% python3 -q
>>> import numpy as np
>>> np.set_printoptions(suppress=True, linewidth=140)
>>> rd = lambda a: np.round(a, 2) + 0
>>> rng = np.random.default_rng(8605)
>>> arr = (rng.random((9, 9)) < 0.3) + np.eye(9)
>>> arr /= arr.sum(axis=1, keepdims=True)
>>> print(rd(arr))
[[0.5  0.   0.   0.   0.   0.   0.   0.   0.5 ]
 [0.   1.   0.   0.   0.   0.   0.   0.   0.  ]
 [0.   0.2  0.4  0.2  0.   0.   0.   0.   0.2 ]
 [0.25 0.   0.25 0.25 0.25 0.   0.   0.   0.  ]
 [0.   0.   0.   0.   0.33 0.   0.33 0.   0.33]
 [0.   0.   0.   0.   0.   1.   0.   0.   0.  ]
 [0.17 0.17 0.   0.   0.17 0.17 0.17 0.17 0.  ]
 [0.   0.25 0.   0.25 0.   0.   0.   0.5  0.  ]
 [0.   0.   0.33 0.   0.   0.   0.33 0.   0.33]]
>>> idx = rng.permutation(9)
>>> A2 = arr[:, idx] * rng.choice([-1, 1], 9)
>>> print(rd(A2))
[[ 0.    0.   -0.5   0.    0.   -0.5   0.    0.    0.  ]
 [ 0.    1.    0.    0.    0.    0.    0.    0.    0.  ]
 [-0.4   0.2   0.   -0.2   0.   -0.2   0.    0.    0.  ]
 [-0.25  0.   -0.25 -0.25  0.    0.    0.   -0.25  0.  ]
 [ 0.    0.    0.    0.    0.33 -0.33  0.   -0.33  0.  ]
 [ 0.    0.    0.    0.    0.    0.    0.    0.   -1.  ]
 [ 0.    0.17 -0.17  0.    0.17  0.    0.17 -0.17 -0.17]
 [ 0.    0.25  0.   -0.25  0.    0.    0.5   0.    0.  ]
 [-0.33  0.    0.    0.    0.33 -0.33  0.    0.    0.  ]]
>>> left, _, vt = np.linalg.svd(arr.T @ A2)
>>> print(idx)
[2 1 0 3 6 8 7 4 5]
>>> print(rd(np.linalg.lstsq(arr, A2)[0]))
[[ 0.  0. -1.  0.  0.  0.  0.  0.  0.]
 [ 0.  1.  0.  0.  0.  0.  0.  0.  0.]
 [-1.  0.  0.  0.  0.  0.  0.  0.  0.]
 [ 0.  0.  0. -1.  0.  0.  0.  0.  0.]
 [ 0.  0.  0.  0.  0.  0.  0. -1.  0.]
 [ 0.  0.  0.  0.  0.  0.  0.  0. -1.]
 [ 0.  0.  0.  0.  1.  0.  0.  0.  0.]
 [ 0.  0.  0.  0.  0.  0.  1.  0.  0.]
 [ 0.  0.  0.  0.  0. -1.  0.  0.  0.]]
>>> print(arr @ np.ones(9))
[1. 1. 1. 1. 1. 1. 1. 1. 1.]
>>> print(arr.sum(axis=1))
[1. 1. 1. 1. 1. 1. 1. 1. 1.]
>>> pr = np.eye(9)[1]
>>> for _ in range(4):
...     pr = pr @ arr
...     print(pr.round(2))
... 
[0. 1. 0. 0. 0. 0. 0. 0. 0.]
[0. 1. 0. 0. 0. 0. 0. 0. 0.]
[0. 1. 0. 0. 0. 0. 0. 0. 0.]
[0. 1. 0. 0. 0. 0. 0. 0. 0.]
>>> Q, V = np.linalg.qr(arr[:, :1])[0], np.linalg.qr(arr[:, 1:])[0]
>>> sv = np.linalg.svd(Q.T @ V, compute_uv=False)
>>> print(rd(sv))
[0.9]
>>> print(rd(np.linalg.norm(arr)))
2.06
>>> print(np.abs(arr).max())
1.0
>>> print(arr.sum(axis=1))
[1. 1. 1. 1. 1. 1. 1. 1. 1.]
>>> print(rd(np.linalg.svd(arr, compute_uv=False)))
[1.11 1.01 0.94 0.58 0.56 0.5  0.4  0.2  0.03]
>>> print(np.linalg.matrix_rank(arr))
9
>>> t = np.radians(72)
>>> R = np.eye(9)
>>> R[7, 7] = R[4, 4] = np.cos(t)
>>> R[7, 4], R[4, 7] = -np.sin(t), np.sin(t)
>>> print(rd(R))
[[ 1.    0.    0.    0.    0.    0.    0.    0.    0.  ]
 [ 0.    1.    0.    0.    0.    0.    0.    0.    0.  ]
 [ 0.    0.    1.    0.    0.    0.    0.    0.    0.  ]
 [ 0.    0.    0.    1.    0.    0.    0.    0.    0.  ]
 [ 0.    0.    0.    0.    0.31  0.    0.    0.95  0.  ]
 [ 0.    0.    0.    0.    0.    1.    0.    0.    0.  ]
 [ 0.    0.    0.    0.    0.    0.    1.    0.    0.  ]
 [ 0.    0.    0.    0.   -0.95  0.    0.    0.31  0.  ]
 [ 0.    0.    0.    0.    0.    0.    0.    0.    1.  ]]
>>> A2 = arr @ R.T
>>> print(np.allclose(np.linalg.norm(arr, axis=1), np.linalg.norm(A2, axis=1)))
True
